$ python -q
>>> import numpy as np
>>> from numpy import linalg as LA
>>> np.set_printoptions(suppress=True, linewidth=200)
>>> m1 = np.load("dump.npy")
>>> m1
array([[ 0,  0,  0,  0,  0],
       [ 1,  1, -3, -2,  2],
       [-2,  2, -4, -3, -1],
       [-2,  2,  1,  1,  3],
       [-3,  1, -1, -1, -3],
       [-2,  2,  0, -3, -2],
       [-2,  2,  1,  1,  3],
       [ 0,  0,  0,  0,  0],
       [ 0,  0,  0,  0,  0],
       [-6, -1, -4, -3, -5],
       [ 0,  0,  0,  0,  0],
       [-5,  3,  0,  0,  0],
       [-8,  1, -3, -2, -2],
       [-1,  3, -3, -5,  0],
       [-3,  1, -1, -1, -3],
       [ 1,  1, -3, -2,  2],
       [ 0,  0,  0,  0,  0],
       [-4,  1, -6, -7, -2],
       [ 1,  1, -3, -2,  2],
       [-3, -2, -3, -2, -2],
       [ 1,  1, -3, -2,  2],
       [ 0,  0,  0,  0,  0],
       [-2,  2,  1,  1,  3],
       [-6, -1, -4, -3, -5],
       [-2,  2,  1,  1,  3],
       [-2,  2,  0, -3, -2]])
>>> x = np.array([0, 2, 0, 2, 0])
>>> target = m1 @ x
>>> np.round(LA.lstsq(m1, target)[0], 2) + 0
array([0., 2., 0., 2., 0.])
>>> try:
...     LA.solve(m1, target)
... except LA.LinAlgError as e:
...     print(e)
... 
Last 2 dimensions of the array must be square
>>> print(target)
[  0  -2  -2   6   0  -2   6   0   0  -8   0   6  -2  -4   0  -2   0 -12  -2  -8  -2   0   6  -8   6  -2]
>>> rng = np.random.default_rng(77)
>>> target = target + 0.1 * rng.normal(size=26)
>>> target.round(2)
array([  0.04,  -2.06,  -1.73,   5.84,   0.07,  -2.01,   5.96,   0.11,  -0.18,  -8.1 ,  -0.01,   6.17,  -1.99,  -3.91,  -0.19,  -2.12,   0.1 , -12.06,  -2.01,  -7.93,  -2.22,  -0.12,   5.99,  -8.15,
         5.93,  -2.  ])
>>> beta, *_ = LA.lstsq(m1, target)
>>> round(LA.norm(target - m1 @ beta), 2)
np.float64(0.58)
>>> [round(float(LA.norm(LA.solve(m1.T @ m1 + lam * np.eye(5), m1.T @ target))), 2) for lam in (0, 1, 10, 100)]
[2.86, 2.58, 1.79, 1.03]
